>>> import numpy as np
>>> np.set_printoptions(suppress=True, linewidth=160)
>>> mat = np.load("test14.npy")
>>> print(mat)
[[8 8 8 8]
 [5 7 5 7]
 [8 8 8 8]
 [5 7 5 7]]
>>> # looks like rank 2
>>> rk = np.linalg.matrix_rank(mat)
>>> rk
np.int64(2)
>>> ns = np.linalg.svd(mat)[2][rk:].T
>>> print(np.allclose(mat @ ns, 0))
True
>>> np.linalg.matrix_rank(mat.T @ mat), np.linalg.matrix_rank(mat @ mat.T)
(np.int64(2), np.int64(2))
>>> [int(np.linalg.matrix_rank(mat[:i])) for i in range(1, len(mat) + 1)]
[1, 2, 2, 2]
>>> np.round(mat @ np.linalg.pinv(mat) @ mat, 1)
array([[8., 8., 8., 8.],
       [5., 7., 5., 7.],
       [8., 8., 8., 8.],
       [5., 7., 5., 7.]])
>>> mat[0] @ mat[2]
np.int64(256)
>>> round(float(np.linalg.norm(mat) ** 2 / np.linalg.norm(mat, 2) ** 2), 1)
1.0
>>> round(np.linalg.norm(mat, 2), 1)
np.float64(28.3)
>>> np.round(np.linalg.norm(mat[0], 1), 1), round(np.linalg.norm(mat[0], np.inf), 1)
(np.float64(32.0), np.float64(8.0))
>>> np.round(np.linalg.norm(mat, axis=0), 1)
array([13.3, 15. , 13.3, 15. ])
>>> round(float(np.linalg.norm(mat[0] - mat[2])), 1)
0.0
>>> np.round(np.linalg.det(2 * mat), 1), round(float(np.linalg.det(mat)), 1)
(np.float64(0.0), 0.0)
>>> np.einsum("ii->", mat)
np.int64(30)
>>> Y = mat[0, 0] * mat[1:] - np.outer(mat[1:, 0], mat[0])
>>> Y
array([[ 0, 16,  0, 16],
       [ 0,  0,  0,  0],
       [ 0, 16,  0, 16]])
>>> print(np.linalg.matrix_rank(Y), np.linalg.matrix_rank(mat))
1 2
>>> rng = np.random.default_rng(1)
>>> z = rng.integers(0, 2, 12)
>>> E = np.triu((z[:, None] == z) & (rng.random((12, 12)) < 0.8), 1).astype(int)
>>> E += E.T
>>> E
array([[0, 0, 0, 0, 1, 1, 0, 0, 1, 1, 0, 1],
       [0, 0, 1, 1, 0, 0, 0, 1, 0, 0, 1, 0],
       [0, 1, 0, 1, 0, 0, 1, 1, 0, 0, 1, 0],
       [0, 1, 1, 0, 0, 0, 1, 0, 0, 0, 1, 0],
       [1, 0, 0, 0, 0, 1, 0, 0, 1, 1, 0, 1],
       [1, 0, 0, 0, 1, 0, 0, 0, 1, 1, 0, 0],
       [0, 0, 1, 1, 0, 0, 0, 1, 0, 0, 1, 0],
       [0, 1, 1, 0, 0, 0, 1, 0, 0, 0, 1, 0],
       [1, 0, 0, 0, 1, 1, 0, 0, 0, 1, 0, 1],
       [1, 0, 0, 0, 1, 1, 0, 0, 1, 0, 0, 1],
       [0, 1, 1, 1, 0, 0, 1, 1, 0, 0, 0, 0],
       [1, 0, 0, 0, 1, 0, 0, 0, 1, 1, 0, 0]])
>>> round(float(np.linalg.norm(E, 2) / np.linalg.norm(E)), 1)
0.6
>>> np.linalg.matrix_rank(E, rtol=0.1)
np.int64(9)
>>> [round(float(x), 1) for x in np.linalg.svd(E, compute_uv=False)[:3]]
[4.7, 4.4, 2.0]
>>> np.linalg.cond(E) > 100
np.True_
>>> def softmax(z):
...     e = np.exp(z - z.max(axis=-1, keepdims=True))
...     return e / e.sum(axis=-1, keepdims=True)
... 
>>> np.round(softmax(E[4]), 1) + 0
array([0.1, 0. , 0. , 0. , 0. , 0.1, 0. , 0. , 0.1, 0.1, 0. , 0.1])
>>> scores = E @ E.T / np.sqrt(12)
>>> np.round(softmax(scores + np.triu(np.full(scores.shape, -np.inf), 1)), 1) + 0
array([[1. , 0. , 0. , 0. , 0. , 0. , 0. , 0. , 0. , 0. , 0. , 0. ],
       [0.2, 0.8, 0. , 0. , 0. , 0. , 0. , 0. , 0. , 0. , 0. , 0. ],
       [0.1, 0.3, 0.6, 0. , 0. , 0. , 0. , 0. , 0. , 0. , 0. , 0. ],
       [0.1, 0.2, 0.3, 0.4, 0. , 0. , 0. , 0. , 0. , 0. , 0. , 0. ],
       [0.3, 0.1, 0.1, 0.1, 0.4, 0. , 0. , 0. , 0. , 0. , 0. , 0. ],
       [0.2, 0.1, 0.1, 0.1, 0.2, 0.3, 0. , 0. , 0. , 0. , 0. , 0. ],
       [0.1, 0.2, 0.2, 0.1, 0.1, 0.1, 0.2, 0. , 0. , 0. , 0. , 0. ],
       [0.1, 0.1, 0.2, 0.2, 0.1, 0.1, 0.1, 0.2, 0. , 0. , 0. , 0. ],
       [0.2, 0.1, 0.1, 0.1, 0.2, 0.1, 0.1, 0.1, 0.2, 0. , 0. , 0. ],
       [0.2, 0. , 0. , 0. , 0.2, 0.1, 0. , 0. , 0.2, 0.2, 0. , 0. ],
       [0. , 0.1, 0.1, 0.1, 0. , 0. , 0.1, 0.1, 0. , 0. , 0.2, 0. ],
       [0.1, 0. , 0. , 0. , 0.1, 0.1, 0. , 0. , 0.1, 0.1, 0. , 0.1]])
>>> print(np.round(softmax(scores), 1) + 0)
[[0.2 0.  0.  0.  0.1 0.1 0.  0.  0.1 0.1 0.  0.1]
 [0.  0.2 0.1 0.1 0.  0.  0.2 0.1 0.  0.  0.1 0. ]
 [0.  0.1 0.2 0.1 0.  0.  0.1 0.1 0.  0.  0.1 0. ]
 [0.  0.1 0.1 0.2 0.  0.  0.1 0.2 0.  0.  0.1 0. ]
 [0.1 0.  0.  0.  0.2 0.1 0.  0.  0.1 0.1 0.  0.1]
 [0.1 0.  0.  0.  0.1 0.1 0.  0.  0.1 0.1 0.  0.1]
 [0.  0.2 0.1 0.1 0.  0.  0.2 0.1 0.  0.  0.1 0. ]
 [0.  0.1 0.1 0.2 0.  0.  0.1 0.2 0.  0.  0.1 0. ]
 [0.1 0.  0.  0.  0.1 0.1 0.  0.  0.2 0.1 0.  0.1]
 [0.1 0.  0.  0.  0.1 0.1 0.  0.  0.1 0.2 0.  0.1]
 [0.  0.1 0.1 0.1 0.  0.  0.1 0.1 0.  0.  0.2 0. ]
 [0.1 0.  0.  0.  0.1 0.1 0.  0.  0.1 0.1 0.  0.1]]
>>> np.flatnonzero(np.linalg.matrix_power((E != 0) + (E.T != 0) + np.eye(12), 12)[1])
array([ 1,  2,  3,  6,  7, 10])
>>> np.round(np.sort(np.linalg.eigvals(E).real), 1) + 0
array([-2. , -1.7, -1.4, -1. , -1. , -1. , -1. ,  0. ,  0. ,  0. ,  4.4,  4.7])
>>> round(float(np.linalg.det(E)), 1)
0.0
>>> print((np.linalg.matrix_power((E != 0) + (E.T != 0) + np.eye(12), 12) > 0).astype(int))
[[1 0 0 0 1 1 0 0 1 1 0 1]
 [0 1 1 1 0 0 1 1 0 0 1 0]
 [0 1 1 1 0 0 1 1 0 0 1 0]
 [0 1 1 1 0 0 1 1 0 0 1 0]
 [1 0 0 0 1 1 0 0 1 1 0 1]
 [1 0 0 0 1 1 0 0 1 1 0 1]
 [0 1 1 1 0 0 1 1 0 0 1 0]
 [0 1 1 1 0 0 1 1 0 0 1 0]
 [1 0 0 0 1 1 0 0 1 1 0 1]
 [1 0 0 0 1 1 0 0 1 1 0 1]
 [0 1 1 1 0 0 1 1 0 0 1 0]
 [1 0 0 0 1 1 0 0 1 1 0 1]]
>>> (E != 0).astype(int)
array([[0, 0, 0, 0, 1, 1, 0, 0, 1, 1, 0, 1],
       [0, 0, 1, 1, 0, 0, 0, 1, 0, 0, 1, 0],
       [0, 1, 0, 1, 0, 0, 1, 1, 0, 0, 1, 0],
       [0, 1, 1, 0, 0, 0, 1, 0, 0, 0, 1, 0],
       [1, 0, 0, 0, 0, 1, 0, 0, 1, 1, 0, 1],
       [1, 0, 0, 0, 1, 0, 0, 0, 1, 1, 0, 0],
       [0, 0, 1, 1, 0, 0, 0, 1, 0, 0, 1, 0],
       [0, 1, 1, 0, 0, 0, 1, 0, 0, 0, 1, 0],
       [1, 0, 0, 0, 1, 1, 0, 0, 0, 1, 0, 1],
       [1, 0, 0, 0, 1, 1, 0, 0, 1, 0, 0, 1],
       [0, 1, 1, 1, 0, 0, 1, 1, 0, 0, 0, 0],
       [1, 0, 0, 0, 1, 0, 0, 0, 1, 1, 0, 0]])
>>> print(E @ E)
[[5 0 0 0 4 3 0 0 4 4 0 3]
 [0 4 3 2 0 0 4 2 0 0 3 0]
 [0 3 5 3 0 0 3 3 0 0 4 0]
 [0 2 3 4 0 0 2 4 0 0 3 0]
 [4 0 0 0 5 3 0 0 4 4 0 3]
 [3 0 0 0 3 4 0 0 3 3 0 4]
 [0 4 3 2 0 0 4 2 0 0 3 0]
 [0 2 3 4 0 0 2 4 0 0 3 0]
 [4 0 0 0 4 3 0 0 5 4 0 3]
 [4 0 0 0 4 3 0 0 4 5 0 3]
 [0 3 4 3 0 0 3 3 0 0 5 0]
 [3 0 0 0 3 4 0 0 3 3 0 4]]
>>> M = np.loadtxt("out5.csv", delimiter=",")
>>> M
array([[-1.,  3.,  3.,  1., -1.,  2., -1.,  0., -2.,  2.,  3.,  0., -1.,  1.],
       [ 0., -2., -1.,  3.,  1., -3., -1.,  1.,  3., -3.,  2., -2.,  1., -3.],
       [ 0.,  0.,  2.,  3.,  2., -1., -1.,  2.,  1., -2.,  0., -3.,  1.,  2.],
       [ 0.,  0.,  0.,  3.,  2., -3.,  3.,  2., -2.,  1.,  2.,  3., -2.,  1.],
       [ 0.,  0.,  0.,  0., -1., -2.,  0., -3.,  3., -3., -1.,  3.,  2.,  3.],
       [ 0.,  0.,  0.,  0.,  0.,  0.,  1., -2.,  3.,  2.,  3., -1., -3.,  2.],
       [ 0.,  0.,  0.,  0.,  0.,  0.,  1., -3., -1.,  1., -3., -2., -1., -3.],
       [ 0.,  0.,  0.,  0.,  0.,  0.,  0., -2.,  0., -1., -1., -3., -2., -3.],
       [ 0.,  0.,  0.,  0.,  0.,  0.,  0.,  0., -1., -2., -1., -2., -2., -2.],
       [ 0.,  0.,  0.,  0.,  0.,  0.,  0.,  0.,  0.,  3.,  2.,  3., -2., -3.],
       [ 0.,  0.,  0.,  0.,  0.,  0.,  0.,  0.,  0.,  0., -3.,  2., -3.,  0.],
       [ 0.,  0.,  0.,  0.,  0.,  0.,  0.,  0.,  0.,  0.,  0.,  3.,  2., -1.],
       [ 0.,  0.,  0.,  0.,  0.,  0.,  0.,  0.,  0.,  0.,  0.,  0.,  2., -1.],
       [ 0.,  0.,  0.,  0.,  0.,  0.,  0.,  0.,  0.,  0.,  0.,  0.,  0.,  0.]])
>>> x0 = np.array([-2, -1, 0, -1, -2, 1, 0, 2, 1, -2, -2, 2, -2, -1])
>>> h1 = np.maximum(M @ x0, 0)
>>> print(M.T @ h1)
[  0.   0.   0.   0.  -4.  -8.   0. -14.   5. -18. -54.  45. -56. -17.]
>>> print(np.flatnonzero(h1 > 1e-9))
[ 4  7  8  9 10 11]
>>> print(np.round(np.tanh(M @ x0), 1))
[-1.  -1.  -1.  -1.   1.  -1.  -1.   0.8  1.   1.   1.   1.  -1.   0. ]
>>> print(np.maximum(M @ (3 * x0), 0))
[ 0.  0.  0.  0. 12.  0.  0.  3. 21.  9. 48.  9.  0.  0.]
